% python3 -q
>>> import numpy as np
>>> np.set_printoptions(precision=3, suppress=True, linewidth=100, legacy="1.25")
>>> rng = np.random.default_rng(89)
>>> lab = rng.integers(0, 3, 7)
>>> X = np.array([[-2, -2, -2, -2, -1, 2, -1],
...     [0, 1, 0, -1, 1, 2, 0],
...     [-1, 1, 0, 1, 2, 1, -1],
...     [-1, -1, 0, -1, -2, 0, 0],
...     [-2, -1, 2, -1, 2, 0, -2],
...     [1, -1, 1, -2, 1, 0, 1],
...     [-2, 0, 0, 1, 2, 1, -2]]) * (lab[:, None] == lab)
>>> print(X)
[[-2  0  0 -2  0  2  0]
 [ 0  1  0  0  0  0  0]
 [ 0  0  0  0  2  0 -1]
 [-1  0  0 -1  0  0  0]
 [ 0  0  2  0  2  0 -2]
 [ 1  0  0 -2  0  0  0]
 [ 0  0  0  0  2  0 -2]]
>>> lab = rng.permutation(7)
>>> lab
array([2, 6, 5, 4, 0, 3, 1])
>>> Y = X[lab][:, lab]
>>> np.trace(Y)
-2
>>> Y
array([[ 0, -1,  0,  2,  0,  0,  0],
       [ 0, -2,  0,  2,  0,  0,  0],
       [ 0,  0,  0,  0,  1, -2,  0],
       [ 2, -2,  0,  2,  0,  0,  0],
       [ 0,  0,  2,  0, -2, -2,  0],
       [ 0,  0,  0,  0, -1, -1,  0],
       [ 0,  0,  0,  0,  0,  0,  1]])
>>> print(np.sort(np.abs(np.linalg.eigvals(Y))))
[1.    1.296 1.296 1.414 1.414 2.383 3.   ]
>>> U, s, VT = np.linalg.svd(X, full_matrices=False)
>>> round(float(np.sqrt((s ** 2).sum())), 3), round(float(np.linalg.norm(X)), 3)
(6.708, 6.708)
>>> np.round(U.T @ X @ VT.T, 3) + 0
array([[4.727, 0.   , 0.   , 0.   , 0.   , 0.   , 0.   ],
       [0.   , 3.735, 0.   , 0.   , 0.   , 0.   , 0.   ],
       [0.   , 0.   , 2.114, 0.   , 0.   , 0.   , 0.   ],
       [0.   , 0.   , 0.   , 1.532, 0.   , 0.   , 0.   ],
       [0.   , 0.   , 0.   , 0.   , 1.   , 0.   , 0.   ],
       [0.   , 0.   , 0.   , 0.   , 0.   , 0.76 , 0.   ],
       [0.   , 0.   , 0.   , 0.   , 0.   , 0.   , 0.552]])
>>> np.round(np.abs(VT[0]), 3) + 0
array([0.   , 0.   , 0.294, 0.   , 0.721, 0.   , 0.628])
>>> np.allclose(U * s @ VT, X)
True
>>> s / s[0]
array([1.   , 0.79 , 0.447, 0.324, 0.212, 0.161, 0.117])
>>> W0 = np.loadtxt("layer0.csv", delimiter=",")
>>> W0
array([[-3.23,  1.36,  0.68, -1.36,  0.34,  0.  ],
       [ 0.38, -0.16, -0.08,  0.16, -0.04,  0.  ],
       [-2.09,  0.88,  0.44, -0.88,  0.22,  0.  ],
       [-1.33,  0.56,  0.28, -0.56,  0.14,  0.  ],
       [-0.19,  0.08,  0.04, -0.08,  0.02,  0.  ],
       [-3.61,  1.52,  0.76, -1.52,  0.38,  0.  ],
       [ 1.52, -0.64, -0.32,  0.64, -0.16,  0.  ],
       [ 2.47, -1.04, -0.52,  1.04, -0.26,  0.  ],
       [-1.33,  0.56,  0.28, -0.56,  0.14,  0.  ],
       [-0.95,  0.4 ,  0.2 , -0.4 ,  0.1 ,  0.  ],
       [-2.09,  0.88,  0.44, -0.88,  0.22,  0.  ],
       [-2.09,  0.88,  0.44, -0.88,  0.22,  0.  ],
       [-0.57,  0.24,  0.12, -0.24,  0.06,  0.  ],
       [-0.38,  0.16,  0.08, -0.16,  0.04,  0.  ],
       [ 2.47, -1.04, -0.52,  1.04, -0.26,  0.  ]])
>>> print(W0.sum(axis=1))
[-2.21  0.26 -1.43 -0.91 -0.13 -2.47  1.04  1.69 -0.91 -0.65 -1.43 -1.43 -0.39 -0.26  1.69]
>>> np.abs(W0).max()
3.61
>>> print(W0.shape)
(15, 6)
>>> print(np.unravel_index(np.abs(W0).argmax(), W0.shape))
(5, 0)
>>> W0.mean(axis=0)
array([-0.735,  0.309,  0.155, -0.309,  0.077,  0.   ])
>>> w1 = np.array([[4, 0], [6, 7], [0, 0], [5, 2], [4, 4], [5, 5]])
>>> coef = np.array([3, -1])
>>> act = np.maximum(W0 @ w1 + coef, 0)
>>> (act > 0).astype(int)
array([[0, 1],
       [1, 0],
       [0, 1],
       [0, 1],
       [1, 0],
       [0, 1],
       [1, 0],
       [1, 0],
       [0, 1],
       [0, 1],
       [0, 1],
       [0, 1],
       [1, 1],
       [1, 0],
       [1, 0]])
>>> np.linalg.matrix_rank(act)
2
>>> W2 = np.array([[0, 4, 4], [4, 1, 2]])
>>> w1 @ W2
array([[ 0, 16, 16],
       [28, 31, 38],
       [ 0,  0,  0],
       [ 8, 22, 24],
       [16, 20, 24],
       [20, 25, 30]])
>>> arr = np.loadtxt("run9.csv", delimiter=",")
>>> print(arr)
[[  0.488   7.872   7.281   1.59    6.28    7.137   5.383  14.82  -12.297   1.405 -11.528  -9.387
  -23.339]
 [ 11.758  10.304  13.931  12.181   2.694 -24.663   7.565   6.613   8.654  -1.042 -11.348  -9.345
   -7.628]
 [ 11.787   8.112  12.492  13.378  -0.483 -25.323   9.084   5.267   8.495  -1.018  -9.551  -8.196
   -6.494]
 [ 11.905   8.217  12.411  12.249   2.295 -25.337  10.598   6.901   8.235   0.18  -10.508 -11.723
   -6.134]
 [  0.112   5.662   8.024   0.434   5.575   7.149   5.573  16.658 -10.736   0.558 -12.189  -7.726
  -21.485]
 [  1.658   7.098   6.065   1.598   5.85    7.811   5.188  17.97  -12.527   0.409  -9.862  -9.004
  -21.829]
 [  0.037   6.109   6.097   1.246   5.709  10.027   4.653  15.557 -12.906   1.529 -11.876 -10.155
  -22.397]
 [ -1.185   6.237   6.959   0.363   4.624   9.281   4.961  14.985 -10.838   0.527 -10.89  -10.107
  -22.014]
 [ 11.468   7.02   11.481  13.486   1.431 -24.421   7.586   5.772   6.917  -0.476  -9.346  -9.082
   -7.96 ]
 [ -1.248   7.109   7.949   0.031   5.991   7.973   6.815  15.754 -12.297   1.141 -11.354 -10.505
  -22.744]
 [  0.685   6.846   6.366   0.256   5.269   8.747   6.125  14.404 -13.564  -0.241 -12.104 -10.263
  -21.136]
 [ -1.384   7.058   7.196   0.776   7.254   8.572   4.631  17.091 -13.575   0.223  -9.854  -9.902
  -22.411]
 [ 11.687  10.14   12.497  12.177   1.419 -25.978  10.716   5.358   8.117  -1.125 -11.34   -9.651
   -9.185]
 [ 10.577   9.882  12.809  13.294   2.771 -25.314  10.372   6.499   7.52   -1.546 -11.134 -10.678
   -5.967]
 [  0.214   6.47    6.757   0.725   5.709   7.643   6.368  15.797 -14.773   1.435 -11.587 -10.419
  -21.93 ]
 [ 10.725   9.321  12.383  12.028   3.471 -23.957  10.643   6.089   7.11   -1.525  -9.726 -11.669
   -8.139]
 [ 11.53    8.997  12.415  13.248   2.047 -24.46    9.824   4.596   8.895  -2.588 -10.256  -9.063
   -6.427]
 [ 12.415   8.679  12.827  12.302   2.206 -25.841   9.577   4.908   7.936  -1.163 -12.    -10.263
   -8.057]
 [ 11.279   9.093  12.225  10.424   2.678 -25.542  10.088   7.542   8.872  -1.029 -10.997 -10.348
   -5.783]
 [ -0.533   8.066   6.485  -0.041   6.582   7.722   6.128  15.601 -12.86    2.124 -10.962  -7.714
  -22.988]
 [  0.944   8.142   8.802  -0.79    7.691   8.814   5.993  16.329 -12.191  -0.065 -12.283  -8.751
  -20.941]
 [  9.495   9.56    9.373  10.991   1.148 -24.605  10.052   5.347   9.003   0.127  -9.347 -11.673
   -7.626]
 [  1.601   7.925   7.668  -0.141   6.321   5.768   7.332  15.215 -13.205   2.4   -12.121 -11.847
  -22.092]
 [ 12.147   8.436  12.941  11.943   3.182 -26.983  10.144   5.914   7.478  -0.062 -10.339  -9.318
   -6.933]
 [ 10.841   9.964  12.837  12.354   2.615 -24.829  10.379   6.096   9.16   -3.394 -11.025 -10.2
   -7.343]
 [  0.211   6.641   6.724   1.722   7.865   7.919   5.879  16.219 -12.774   0.593 -11.621 -10.523
  -21.031]
 [  0.535   7.092   6.088   0.796   6.241   9.452   6.092  15.251 -13.015   2.674 -12.621  -7.979
  -22.359]
 [ -1.088   5.925   6.83    1.392   6.233   8.363   6.122  14.978 -14.199   2.349 -12.482  -8.417
  -20.785]
 [  0.239   6.274   5.326   1.724   6.742   7.812   7.093  17.566 -13.375   1.424 -12.112  -8.93
  -21.574]
 [ 11.471   9.194  12.586  12.497   2.607 -26.185   9.245   4.215   7.406  -2.27  -11.619  -8.72
   -8.45 ]
 [  2.412   8.592   7.56   -0.293   7.427   9.853   6.449  15.707 -13.091   0.467 -13.626  -9.505
  -22.536]
 [ -0.075   7.239   6.616   1.937   7.342   7.204   4.469  15.087 -13.565   0.597 -11.431 -10.632
  -21.427]
 [ 10.398   9.125  12.046  10.177   1.357 -24.769  10.115   6.919   7.662   0.846 -10.51  -12.6
   -6.876]
 [  0.072   9.736   7.973   0.096   5.551   8.709   5.634  17.139 -12.501   1.094 -12.029  -9.549
  -21.315]
 [ 10.248   8.219  11.294  12.51    1.73  -26.865   8.866   5.445   7.203  -2.277 -11.471  -9.375
   -6.953]
 [ -1.617   7.474   6.552  -0.106   6.492   7.369   7.09   15.038 -12.688   1.763 -11.905  -8.703
  -20.716]
 [  0.948   6.699   5.909   0.778   6.05    6.607   6.423  16.161 -13.816   1.721 -11.008  -9.519
  -21.531]]
>>> U, s, VT = np.linalg.svd(arr, full_matrices=False)
>>> np.abs(U[:, 0]).round(6).argmax()
22
>>> s
array([185.963, 141.251,   8.032,   7.42 ,   6.324,   6.05 ,   5.658,   5.095,   4.552,   4.308,
         3.69 ,   3.532,   3.305])
>>> np.cumsum(s ** 2) / np.sum(s ** 2)
array([0.63 , 0.994, 0.995, 0.996, 0.997, 0.998, 0.998, 0.999, 0.999, 0.999, 1.   , 1.   , 1.   ])
>>> print(np.allclose(U * s @ VT, arr))
True
>>> s / s[0]
array([1.   , 0.76 , 0.043, 0.04 , 0.034, 0.033, 0.03 , 0.027, 0.024, 0.023, 0.02 , 0.019, 0.018])
>>> print(round(float(np.linalg.norm(arr, 2) / np.linalg.norm(arr)), 3))
0.794
>>> round(np.log10(np.linalg.cond(arr)))
2
>>> M = np.array([[0, -3, 0, -3, 1, -3, -1, -1, 2, 2],
...     [-2, -1, 3, -1, -1, -3, 0, -1, 0, 0],
...     [-1, -3, -1, 2, 0, 2, 3, -3, 0, -3],
...     [-3, 2, 1, -2, 0, -2, 1, 2, 1, 1],
...     [3, 1, -1, 1, 1, 3, -1, -2, -2, 0],
...     [-3, 3, 3, -2, 2, 2, 1, 1, 2, 2],
...     [0, 0, -1, 1, 2, -1, -2, 0, 0, -1],
...     [-3, -1, -3, -1, -1, -2, 3, 0, -1, 0],
...     [3, -1, 0, 3, 1, 3, 2, -2, 1, 0],
...     [2, 2, -2, -2, -2, -3, 0, -3, 1, -1],
...     [1, -3, 2, 0, 2, -3, 0, -1, -3, 2],
...     [-1, 2, 1, 3, 2, 3, -3, -2, -2, 3]])
>>> M[-1] = M[0] + 4 * M[1]
>>> M
array([[  0,  -3,   0,  -3,   1,  -3,  -1,  -1,   2,   2],
       [ -2,  -1,   3,  -1,  -1,  -3,   0,  -1,   0,   0],
       [ -1,  -3,  -1,   2,   0,   2,   3,  -3,   0,  -3],
       [ -3,   2,   1,  -2,   0,  -2,   1,   2,   1,   1],
       [  3,   1,  -1,   1,   1,   3,  -1,  -2,  -2,   0],
       [ -3,   3,   3,  -2,   2,   2,   1,   1,   2,   2],
       [  0,   0,  -1,   1,   2,  -1,  -2,   0,   0,  -1],
       [ -3,  -1,  -3,  -1,  -1,  -2,   3,   0,  -1,   0],
       [  3,  -1,   0,   3,   1,   3,   2,  -2,   1,   0],
       [  2,   2,  -2,  -2,  -2,  -3,   0,  -3,   1,  -1],
       [  1,  -3,   2,   0,   2,  -3,   0,  -1,  -3,   2],
       [ -8,  -7,  12,  -7,  -3, -15,  -1,  -5,   2,   2]])
>>> Y = np.array([[0, 1, 3],
...     [0, 1, 0],
...     [0, 0, 2],
...     [0, 2, 1],
...     [2, 1, 3],
...     [3, 0, 2],
...     [3, 0, 2],
...     [3, 3, 2],
...     [0, 0, 3],
...     [3, 3, 2]])
>>> np.linalg.matrix_rank(M @ Y)
3
>>> print(M @ Y)
[[ -7  -5   0]
 [-14  -9 -12]
 [ -3 -18  -5]
 [  6   4  -2]
 [  2   1   5]
 [ 22   7  19]
 [ -8   1  -3]
 [  1  -7 -20]
 [ 11   3  24]
 [-25 -14 -17]
 [ -2   3   0]
 [-63 -41 -48]]
>>> np.vstack([M, Y.T]).shape
(15, 10)
>>> F = np.load("m.npy")
>>> F
array([[ 2., -1.,  3.,  0.,  0.,  0.],
       [ 0.,  1., -3.,  0.,  0.,  0.],
       [ 3.,  1.,  2.,  0.,  0.,  0.],
       [ 0.,  0.,  0.,  2.,  0.,  2.],
       [ 0.,  0.,  0.,  3.,  2.,  2.],
       [ 0.,  0.,  0.,  2.,  3.,  0.]])
>>> U, s, VT = np.linalg.svd(F, full_matrices=False)
>>> np.cumsum(s ** 2) / np.sum(s ** 2)
array([0.417, 0.819, 0.91 , 0.994, 1.   , 1.   ])
>>> np.round(U.T @ U, 3) + 0
array([[1., 0., 0., 0., 0., 0.],
       [0., 1., 0., 0., 0., 0.],
       [0., 0., 1., 0., 0., 0.],
       [0., 0., 0., 1., 0., 0.],
       [0., 0., 0., 0., 1., 0.],
       [0., 0., 0., 0., 0., 1.]])
>>> np.allclose(U * s @ VT, F)
True
>>> print(np.round(U.T @ F @ VT.T, 3) + 0)
[[5.626 0.    0.    0.    0.    0.   ]
 [0.    5.531 0.    0.    0.    0.   ]
 [0.    0.    2.635 0.    0.    0.   ]
 [0.    0.    0.    2.515 0.    0.   ]
 [0.    0.    0.    0.    0.686 0.   ]
 [0.    0.    0.    0.    0.    0.141]]
>>> data = np.load("dump.npy")
>>> data
array([[  0,  -2,   1,   3,   2,   0,   3,   0],
       [ -1,   2,  -3,   3,  -2,  -1,  -2,  -4],
       [  1,   1,   3,   3,  -3,  -2,  -1,  -8],
       [  3,   0,  -1,  -1,   3,  -2,   3,  -8],
       [  3,  -3,   3,  -3,   2,  -1,   3,  -4],
       [  1,   2,   3,  -3,  -2,   0,  -3,   0],
       [ -1,  -3,   3,   2,  -2,   0,  -1,   0],
       [ -3,   3,   3,   2,  -1,   3,   3,  12],
       [  1,   2,  -1,   2,   2,  -1,  -2,  -4],
       [ -1,   0,   1,  -2,  -2,   3,  -2,  12],
       [  3,   0,   1,  -3,   2,  -3,   2, -12],
       [ -2,  -1,  -2,   0,  -1,   3,  -1,  12]])
>>> # column 7 dominates
>>> x = np.array([5, 0, 5, -3, 2, 4, 4, -1])
>>> np.linalg.norm(data @ x) <= np.linalg.norm(data, 2) * np.linalg.norm(x) + 1e-9
True
>>> data @ (2 * x)
array([ 24, -82,   2,  62, 110,  26,  -8,   8, -20, -12,  82, -52])
>>> (data * x).sum(axis=1)
array([ 12, -41,   1,  31,  55,  13,  -4,   4, -10,  -6,  41, -26])
>>> np.sign((data @ x).round(6))
array([ 1, -1,  1,  1,  1,  1, -1,  1, -1, -1,  1, -1])
>>> data * x
array([[  0,   0,   5,  -9,   4,   0,  12,   0],
       [ -5,   0, -15,  -9,  -4,  -4,  -8,   4],
       [  5,   0,  15,  -9,  -6,  -8,  -4,   8],
       [ 15,   0,  -5,   3,   6,  -8,  12,   8],
       [ 15,   0,  15,   9,   4,  -4,  12,   4],
       [  5,   0,  15,   9,  -4,   0, -12,   0],
       [ -5,   0,  15,  -6,  -4,   0,  -4,   0],
       [-15,   0,  15,  -6,  -2,  12,  12, -12],
       [  5,   0,  -5,  -6,   4,  -4,  -8,   4],
       [ -5,   0,   5,   6,  -4,  12,  -8, -12],
       [ 15,   0,   5,   9,   4, -12,   8,  12],
       [-10,   0, -10,   0,  -2,  12,  -4, -12]])
>>> np.einsum("ij,j->i", data, x)
array([ 12, -41,   1,  31,  55,  13,  -4,   4, -10,  -6,  41, -26])
>>> J = np.loadtxt("w.csv", delimiter=",")
>>> print(J)
[[5. 4. 0. 4. 0. 4. 0. 0. 0. 0. 4. 0.]
 [4. 5. 0. 4. 0. 4. 0. 0. 0. 0. 4. 0.]
 [0. 0. 5. 0. 4. 0. 4. 4. 4. 4. 0. 4.]
 [4. 4. 0. 5. 0. 4. 0. 0. 0. 0. 4. 0.]
 [0. 0. 4. 0. 5. 0. 4. 4. 4. 4. 0. 4.]
 [4. 4. 0. 4. 0. 5. 0. 0. 0. 0. 4. 0.]
 [0. 0. 4. 0. 4. 0. 5. 4. 4. 4. 0. 4.]
 [0. 0. 4. 0. 4. 0. 4. 5. 4. 4. 0. 4.]
 [0. 0. 4. 0. 4. 0. 4. 4. 5. 4. 0. 4.]
 [0. 0. 4. 0. 4. 0. 4. 4. 4. 5. 0. 4.]
 [4. 4. 0. 4. 0. 4. 0. 0. 0. 0. 5. 0.]
 [0. 0. 4. 0. 4. 0. 4. 4. 4. 4. 0. 5.]]
>>> w, vecs = np.linalg.eigh(J)
>>> x = np.array([-1, -2, -2, -2, 2, 0, 2, -2, 2, 1, -1, 0])
>>> np.round(x @ J @ x / (x @ x), 3), round(float(w[0]), 3), round(float(w[-1]), 3)
(6.806, 1.0, 29.0)
>>> np.round(vecs * np.sqrt(w) @ vecs.T, 3) + 0
array([[1.717, 0.717, 0.   , 0.717, 0.   , 0.717, 0.   , 0.   , 0.   , 0.   , 0.717, 0.   ],
       [0.717, 1.717, 0.   , 0.717, 0.   , 0.717, 0.   , 0.   , 0.   , 0.   , 0.717, 0.   ],
       [0.   , 0.   , 1.626, 0.   , 0.626, 0.   , 0.626, 0.626, 0.626, 0.626, 0.   , 0.626],
       [0.717, 0.717, 0.   , 1.717, 0.   , 0.717, 0.   , 0.   , 0.   , 0.   , 0.717, 0.   ],
       [0.   , 0.   , 0.626, 0.   , 1.626, 0.   , 0.626, 0.626, 0.626, 0.626, 0.   , 0.626],
       [0.717, 0.717, 0.   , 0.717, 0.   , 1.717, 0.   , 0.   , 0.   , 0.   , 0.717, 0.   ],
       [0.   , 0.   , 0.626, 0.   , 0.626, 0.   , 1.626, 0.626, 0.626, 0.626, 0.   , 0.626],
       [0.   , 0.   , 0.626, 0.   , 0.626, 0.   , 0.626, 1.626, 0.626, 0.626, 0.   , 0.626],
       [0.   , 0.   , 0.626, 0.   , 0.626, 0.   , 0.626, 0.626, 1.626, 0.626, 0.   , 0.626],
       [0.   , 0.   , 0.626, 0.   , 0.626, 0.   , 0.626, 0.626, 0.626, 1.626, 0.   , 0.626],
       [0.717, 0.717, 0.   , 0.717, 0.   , 0.717, 0.   , 0.   , 0.   , 0.   , 1.717, 0.   ],
       [0.   , 0.   , 0.626, 0.   , 0.626, 0.   , 0.626, 0.626, 0.626, 0.626, 0.   , 1.626]])
>>> np.abs(J).sum(axis=1).max(), round(np.abs(w).max(), 3)
(29.0, 29.0)
>>> print((np.sign(vecs[:, -1].round(6)) == np.sign(vecs[0, -1].round(6))).astype(int))
[1 1 0 1 0 1 0 0 0 0 1 0]
